% ipython --no-banner

In [1]: import numpy as np

In [2]: from numpy import linalg as LA

In [3]: np.set_printoptions(suppress=True, linewidth=120)

In [4]: W0 = np.loadtxt("w.csv", delimiter=",")

In [5]: W0
Out[5]: 
array([[ 8., -6.,  0.,  3., -9.,  0.],
       [-6.,  3.,  0., -2.,  6.,  0.],
       [ 0.,  0., -1.,  0.,  0.,  0.],
       [ 3., -2.,  0.,  0., -3.,  0.],
       [-9.,  6.,  0., -3.,  8.,  0.],
       [ 0.,  0.,  0.,  0.,  0., -1.]])

In [6]: # symmetric, so the eigenvalues are real

In [7]: x = np.array([-6, 2, 2, 5, -3, -3])

In [8]: rhs = W0 @ x

In [9]: rhs
Out[9]: array([-18.,  14.,  -2., -13.,  27.,   3.])

In [10]: np.round(LA.solve(W0, -1 * rhs), 3)
Out[10]: array([ 6., -2., -2., -5.,  3.,  3.])

In [11]: np.round(LA.solve(W0, W0[:, 5]), 3)
Out[11]: array([-0., -0., -0., -0., -0.,  1.])

In [12]: np.all(LA.eigvalsh(W0) > 0)
Out[12]: np.False_

In [13]: other = LA.inv(W0)

In [14]: np.allclose(other, W0.T)
Out[14]: False

In [15]: np.round(LA.inv(other), 3) + 0
Out[15]: 
array([[ 8., -6.,  0.,  3., -9.,  0.],
       [-6.,  3.,  0., -2.,  6.,  0.],
       [ 0.,  0., -1.,  0.,  0.,  0.],
       [ 3., -2.,  0.,  0., -3.,  0.],
       [-9.,  6.,  0., -3.,  8.,  0.],
       [ 0.,  0.,  0.,  0.,  0., -1.]])

In [16]: np.round(W0 @ other, 3) + 0
Out[16]: 
array([[1., 0., 0., 0., 0., 0.],
       [0., 1., 0., 0., 0., 0.],
       [0., 0., 1., 0., 0., 0.],
       [0., 0., 0., 1., 0., 0.],
       [0., 0., 0., 0., 1., 0.],
       [0., 0., 0., 0., 0., 1.]])

In [17]: other.round(3)
Out[17]: 
array([[-0.591, -0.273, -0.   ,  0.136, -0.409, -0.   ],
       [-0.273, -0.818, -0.   , -0.091,  0.273, -0.   ],
       [-0.   , -0.   , -1.   , -0.   , -0.   , -0.   ],
       [ 0.136, -0.091, -0.   , -0.955, -0.136, -0.   ],
       [-0.409,  0.273, -0.   , -0.136, -0.591, -0.   ],
       [-0.   , -0.   , -0.   , -0.   , -0.   , -1.   ]])

In [18]: round(LA.det(W0) * LA.det(other), 3)
Out[18]: np.float64(1.0)

In [19]: feats = np.load("block7.npy")

In [20]: feats
Out[20]: 
array([[ 1.598,  1.993,  0.961,  4.189],
       [ 3.178, -3.816,  0.581, -0.076],
       [-2.641,  3.152,  2.416,  1.502],
       [ 0.234, -4.381,  0.017,  2.398],
       [-2.749,  2.508, -2.066,  2.623],
       [ 4.427,  2.188,  0.618, -0.48 ],
       [-4.381, -2.278,  0.028, -0.786],
       [ 1.453,  2.211,  0.6  , -4.2  ],
       [-0.517,  0.422,  4.527,  2.016],
       [-3.476, -2.65 ,  1.927, -1.478],
       [-2.091, -4.359,  0.619,  1.116],
       [ 3.667, -1.497, -2.443,  1.829],
       [-1.707,  3.499, -2.965, -1.027]])

In [21]: other = np.c_[feats[:, :3] @ np.array([[-5, -2, -4], [-1, -2, -2], [-5, -2, -3]]), np.array([1, 0, 1, 2, 2, 3, 0, 2, 2, 3, 0, 0, 3])]

In [22]: other.round(3)
Out[22]: 
array([[-14.788,  -9.104, -13.261,   1.   ],
       [-14.979,   0.114,  -6.823,   0.   ],
       [ -2.027,  -5.854,  -2.988,   1.   ],
       [  3.126,   8.26 ,   7.775,   2.   ],
       [ 21.567,   4.614,  12.178,   2.   ],
       [-27.413, -14.466, -23.938,   3.   ],
       [ 24.043,  13.262,  21.996,   0.   ],
       [-12.476,  -8.528, -12.034,   2.   ],
       [-20.472,  -8.864, -12.357,   2.   ],
       [ 10.395,   8.398,  13.423,   3.   ],
       [ 11.719,  11.662,  15.225,   0.   ],
       [ -4.623,   0.546,  -4.345,   0.   ],
       [ 19.861,   2.346,   8.725,   3.   ]])

In [23]: LA.matrix_rank(np.c_[feats, other])
Out[23]: np.int64(5)

In [24]: np.round(LA.norm(other - feats @ LA.lstsq(feats, other)[0], axis=0), 3) + 0
Out[24]: array([0.   , 0.   , 0.   , 6.369])

In [25]: x = np.array([-1, 3, -3, 5])

In [26]: (other @ x).argmax()
Out[26]: np.int64(5)

In [27]: LA.norm(other @ x) <= LA.norm(other, 2) * LA.norm(x) + 1e-9
Out[27]: np.True_

In [28]: dist = LA.norm(feats[:, None] - feats[None], axis=-1)

In [29]: dist[4].round(6).argsort(kind="stable")[:4]
Out[29]: array([ 4, 12,  2,  0])

In [30]: dist.mean(axis=1).argmax()
Out[30]: np.int64(7)

In [31]: np.round(LA.norm(feats, axis=1), 3)
Out[31]: array([5., 5., 5., 5., 5., 5., 5., 5., 5., 5., 5., 5., 5.])

In [32]: dist[4].round(3)
Out[32]: array([5.548, 9.456, 4.666, 7.794, 0.   , 8.272, 6.448, 8.45 , 7.292, 7.739, 7.554, 7.614, 4.025])

In [33]: LA.matrix_rank(dist ** 2)
Out[33]: np.int64(6)

In [34]: np.round(LA.norm(feats - feats.mean(axis=0), axis=1), 3)
Out[34]: array([4.65 , 4.996, 4.72 , 4.565, 4.892, 5.362, 4.839, 5.636, 4.453, 4.802, 4.565, 5.124, 5.461])

In [35]: mat = np.loadtxt("arr.csv", delimiter=",")

In [36]: mat
Out[36]: 
array([[ 0.4,  0.6,  1.3],
       [ 1.1,  0.7,  0.6],
       [ 2.5, -1.5,  0. ],
       [ 2.5, -3.5,  7.5],
       [ 0.3,  0.1,  1.5],
       [ 1.7, -1.7, -0.6],
       [ 0.1,  0.6,  1.7],
       [ 0.2,  0. , -0.1],
       [-1.1,  0.2, -2.4],
       [ 1.6,  1.3, -1.7]])

In [37]: other = np.c_[mat[:, :2] @ np.array([[1, -2], [3, -3]]), np.array([4, 0, 5, 2, 2, 3, 1, 1, 0, 1])]

In [38]: other.round(3)
Out[38]: 
array([[ 2.2, -2.6,  4. ],
       [ 3.2, -4.3,  0. ],
       [-2. , -0.5,  5. ],
       [-8. ,  5.5,  2. ],
       [ 0.6, -0.9,  2. ],
       [-3.4,  1.7,  3. ],
       [ 1.9, -2. ,  1. ],
       [ 0.2, -0.4,  1. ],
       [-0.5,  1.6,  0. ],
       [ 5.5, -7.1,  1. ]])

In [39]: LA.matrix_rank(other)
Out[39]: np.int64(3)

In [40]: np.round(LA.norm(LA.qr(mat)[0].T @ other, axis=0) ** 2 / ((other ** 2).sum(axis=0) + 1e-12), 3)
Out[40]: array([1.  , 1.  , 0.57])

In [41]: np.round(LA.lstsq(mat, other[:, 0])[0], 3) + 0
Out[41]: array([1., 3., 0.])

In [42]: r0 = np.array([-1, 2, -1])

In [43]: r1 = np.array([0, 0, 0, 0, 0, 1])

In [44]: K = r0[:, None] + r1[None, :]

In [45]: K
Out[45]: 
array([[-1, -1, -1, -1, -1,  0],
       [ 2,  2,  2,  2,  2,  3],
       [-1, -1, -1, -1, -1,  0]])

In [46]: K.mean(axis=0)
Out[46]: array([0., 0., 0., 0., 0., 1.])

In [47]: np.diff(K, axis=0)
Out[47]: 
array([[ 3,  3,  3,  3,  3,  3],
       [-3, -3, -3, -3, -3, -3]])

In [48]: np.count_nonzero(K)
Out[48]: np.int64(16)

In [49]: np.unravel_index(np.abs(K).argmax(), K.shape)
Out[49]: (np.int64(1), np.int64(5))

In [50]: np.abs(K).max()
Out[50]: np.int64(3)

In [51]: LA.matrix_rank(K)
Out[51]: np.int64(2)

In [52]: E = np.array([[8.0, 0.0], [0.0, -1.0]])

In [53]: # row 0 is much longer than the rest

In [54]: LA.matrix_rank(E)
Out[54]: np.int64(2)

In [55]: np.diff(E, axis=0)
Out[55]: array([[-8., -1.]])

In [56]: E.shape
Out[56]: (2, 2)

In [57]: E.mean(axis=0)
Out[57]: array([ 4. , -0.5])

In [58]: other = LA.inv(E)

In [59]: other
Out[59]: 
array([[ 0.125,  0.   ],
       [-0.   , -1.   ]])

In [60]: np.round(LA.det(E) * LA.det(other), 3)
Out[60]: np.float64(1.0)

In [61]: (np.abs(other) > 1e-9).astype(int)
Out[61]: 
array([[1, 0],
       [0, 1]])

In [62]: round(LA.slogdet(E)[0], 3)
Out[62]: np.float64(-1.0)

In [63]: arr = np.loadtxt("run8.csv", delimiter=",")

In [64]: arr
Out[64]: 
array([[  5.1  ,  10.823,  10.296],
       [ -7.42 ,  -1.634,  -0.448],
       [ -4.785,  -4.25 ,  -1.156],
       [-10.633,   1.765,  -2.3  ],
       [  8.542,   5.919,   9.216],
       [  0.089,   7.517,   1.169],
       [ -0.054,  -0.599,  -3.386],
       [ -6.004,  11.067,   7.22 ],
       [  1.977, -13.992,  -5.468],
       [  2.916,  -4.324,  -0.113],
       [  3.99 ,  -4.853,  -9.072],
       [  0.563,  -9.431,  -6.407],
       [  8.087,   6.441,   8.828],
       [  0.506, -15.1  ,  -7.985],
       [  3.378,  15.034,   8.198],
       [ 13.857, -15.247, -11.13 ],
       [  7.633,  -0.019,   7.724],
       [-10.583,  -0.821, -11.3  ],
       [  0.628,  14.379,  11.543],
       [  1.841,   3.815,   6.97 ],
       [ -1.777,   1.73 ,   4.7  ],
       [  3.938,  -1.755,   2.144],
       [  4.058,   0.273,   3.275],
       [ -1.175,  -0.07 ,   3.47 ],
       [  0.525,  20.407,  22.288]])

In [65]: Ac = arr - arr.mean(axis=0)

In [66]: Uu, sig, vt = LA.svd(Ac, full_matrices=False)

In [67]: round((sig ** 2).sum() ** 2 / (sig ** 4).sum(), 3)
Out[67]: np.float64(1.625)

In [68]: (np.sign(Uu[:, 0]) == np.sign(Uu[0, 0])).astype(int)
Out[68]: array([1, 0, 0, 0, 1, 1, 0, 1, 0, 0, 0, 0, 1, 0, 1, 0, 1, 0, 1, 1, 1, 0, 1, 1, 1])

In [69]: np.searchsorted(np.cumsum(sig ** 2) / (sig ** 2).sum(), 0.9) + 1
Out[69]: np.int64(2)

In [70]: other = np.c_[arr[:, :2] @ np.array([[-2, 2], [2, 2]]), np.array([6, -9, 1, -8, 4, 4, -6, 7, -4, 4, 1, -9, 7, 8, 7, 0, -4, 9, 5, -2, 9, 7, 3, 2, 5])]

In [71]: other.round(3)
Out[71]: 
array([[ 11.446,  31.846,   6.   ],
       [ 11.572, -18.108,  -9.   ],
       [  1.07 , -18.07 ,   1.   ],
       [ 24.796, -17.736,  -8.   ],
       [ -5.246,  28.922,   4.   ],
       [ 14.856,  15.212,   4.   ],
       [ -1.09 ,  -1.306,  -6.   ],
       [ 34.142,  10.126,   7.   ],
       [-31.938, -24.03 ,  -4.   ],
       [-14.48 ,  -2.816,   4.   ],
       [-17.686,  -1.726,   1.   ],
       [-19.988, -17.736,  -9.   ],
       [ -3.292,  29.056,   7.   ],
       [-31.212, -29.188,   8.   ],
       [ 23.312,  36.824,   7.   ],
       [-58.208,  -2.78 ,   0.   ],
       [-15.304,  15.228,  -4.   ],
       [ 19.524, -22.808,   9.   ],
       [ 27.502,  30.014,   5.   ],
       [  3.948,  11.312,  -2.   ],
       [  7.014,  -0.094,   9.   ],
       [-11.386,   4.366,   7.   ],
       [ -7.57 ,   8.662,   3.   ],
       [  2.21 ,  -2.49 ,   2.   ],
       [ 39.764,  41.864,   5.   ]])

In [72]: np.round(LA.lstsq(arr, other[:, 0])[0], 3) + 0
Out[72]: array([-2.,  2.,  0.])

In [73]: LA.matrix_rank(other)
Out[73]: np.int64(3)

In [74]: np.round(LA.norm(LA.qr(arr)[0].T @ other, axis=0) ** 2 / ((other ** 2).sum(axis=0) + 1e-12), 3)
Out[74]: array([1.   , 1.   , 0.194])

In [75]: np.round(LA.norm(other - arr @ LA.lstsq(arr, other)[0], axis=0), 3) + 0
Out[75]: array([ 0.   ,  0.   , 26.471])

In [76]: Ac = mat - mat.mean(axis=0)

In [77]: Uu, sig, vt = LA.svd(Ac, full_matrices=False)

In [78]: np.abs(vt[0]).argmax()
Out[78]: np.int64(2)

In [79]: np.searchsorted(np.cumsum(sig ** 2) / (sig ** 2).sum(), 0.9) + 1
Out[79]: np.int64(2)

In [80]: LA.matrix_rank(Ac)
Out[80]: np.int64(3)

In [81]: np.abs(Uu[:, 0]).argmax()
Out[81]: np.int64(3)

In [82]: Ac = arr - arr.mean(axis=0)

In [83]: evecs = LA.svd(Ac)[2][:2]

In [84]: other = Ac - Ac @ evecs.T @ evecs

In [85]: np.round(other.std(axis=0), 3)
Out[85]: array([0.905, 1.661, 1.938])

In [86]: np.round(np.cov(Ac @ evecs.T, rowvar=False), 3) + 0
Out[86]: 
array([[138.948,   0.   ],
       [  0.   ,  36.983]])

In [87]: def softmax(z):
    ...:     e = np.exp(z - z.max(axis=-1, keepdims=True))
    ...:     return e / e.sum(axis=-1, keepdims=True)
    ...: 

In [88]: np.round(softmax(arr).sum(axis=1), 3)
Out[88]: array([1., 1., 1., 1., 1., 1., 1., 1., 1., 1., 1., 1., 1., 1., 1., 1., 1., 1., 1., 1., 1., 1., 1., 1., 1.])

In [89]: np.round(softmax(10 * arr[1]), 3) + 0
Out[89]: array([0., 0., 1.])

In [90]: att = arr @ arr.T / np.sqrt(3)

In [91]: np.round(softmax(att)[1] @ arr, 3)
Out[91]: array([-10.584,  -0.794, -11.206])

In [92]: F = np.array([[1.4, -34.0, 0.9, 0.0],
    ...:     [0.0, -30.0, -1.7, 1.4],
    ...:     [-0.2, -18.0, 0.4, 1.6],
    ...:     [0.6, 22.0, 0.6, -1.2],
    ...:     [-0.7, -16.0, -0.7, -0.4],
    ...:     [-2.2, 14.0, 0.6, -0.3],
    ...:     [0.8, 12.0, 0.0, 1.4]])

In [93]: x = np.array([-1, -1, -2, -3])

In [94]: rhs = F @ x

In [95]: np.round(LA.pinv(F) @ F, 3) + 0
Out[95]: 
array([[1., 0., 0., 0.],
       [0., 1., 0., 0.],
       [0., 0., 1., 0.],
       [0., 0., 0., 1.]])

In [96]: rhs.round(3)
Out[96]: array([ 30.8,  29.2,  12.6, -20.2,  19.3, -12.1, -17. ])

In [97]: rng = np.random.default_rng(8)

In [98]: rhs = rhs + 0.02 * rng.normal(size=7)

In [99]: rhs.round(3)
Out[99]: array([ 30.765,  29.173,  12.573, -20.207,  19.254, -12.104, -17.019])

In [100]: c, *_ = LA.lstsq(F, rhs)

In [101]: c.round()
Out[101]: array([-1., -1., -2., -3.])

In [102]: np.round(LA.norm(rhs - F @ c), 3)
Out[102]: np.float64(0.054)

In [103]: c.round(3)
Out[103]: array([-0.998, -0.999, -2.003, -3.003])

In [104]: [round(float(LA.norm(LA.solve(F.T @ F + lam * np.eye(4), F.T @ rhs))), 2) for lam in (0, 1, 10, 100)]
Out[104]: [3.88, 3.25, 1.6, 0.94]

In [105]: M = np.loadtxt("out5.csv", delimiter=",")

In [106]: M
Out[106]: 
array([[  5.738,  -1.187,   2.323],
       [  2.521,  -2.923,   8.509],
       [  3.718,   0.042,  10.067],
       [  6.98 ,  -1.452,   2.222],
       [  7.116,  -2.629,   0.956],
       [  6.618,  -2.906,   2.512],
       [ -0.291, -11.163,  -1.575],
       [  4.314,  -1.542,   9.417],
       [  6.569,  -2.298,   1.33 ],
       [  0.724,  -8.34 ,  -0.438],
       [  3.088,  -1.895,   7.994]])

In [107]: Uu, sig, vt = LA.svd(M, full_matrices=False)

In [108]: np.round(np.cumsum(sig ** 2) / np.sum(sig ** 2), 3)
Out[108]: array([0.625, 0.878, 1.   ])

In [109]: np.round(vt @ vt.T, 3) + 0
Out[109]: 
array([[1., 0., 0.],
       [0., 1., 0.],
       [0., 0., 1.]])

In [110]: sig.round(3)
Out[110]: array([23.038, 14.658, 10.184])

In [111]: th = np.radians(15)

In [112]: r_ = np.eye(3)

In [113]: r_[2, 2] = r_[1, 1] = np.cos(th)

In [114]: r_[2, 1], r_[1, 2] = -np.sin(th), np.sin(th)

In [115]: r_.round(3)
Out[115]: 
array([[ 1.   ,  0.   ,  0.   ],
       [ 0.   ,  0.966,  0.259],
       [ 0.   , -0.259,  0.966]])

In [116]: other = M @ r_.T

In [117]: round(LA.det(r_), 3), np.round(np.trace(r_), 3)
Out[117]: (np.float64(1.0), np.float64(2.932))

In [118]: np.allclose(LA.norm(M, axis=1), LA.norm(other, axis=1))
Out[118]: True

In [119]: dist = LA.norm(M[:, None] - M[None], axis=-1)

In [120]: np.round(LA.norm(M - M.mean(axis=0), axis=1), 3)
Out[120]: array([ 3.032,  4.913,  7.003,  3.693,  4.168,  2.765, 10.637,  5.754,  3.611,  7.564,  4.455])

In [121]: dist[2].round(3)
Out[121]: array([ 8.097,  3.557,  0.   ,  8.627, 10.084,  8.613, 16.648,  1.813,  9.484, 13.769,  2.906])

In [122]: dist.mean(axis=1).argmax()
Out[122]: np.int64(6)

In [123]: np.flatnonzero(dist[2] < dist.mean() / 2)
Out[123]: array([ 2,  7, 10])

In [124]: (dist + 1e9 * np.eye(11)).round(6).argmin(axis=1)
Out[124]: array([ 3, 10,  7,  0,  8,  8,  9,  2,  4,  6,  1])
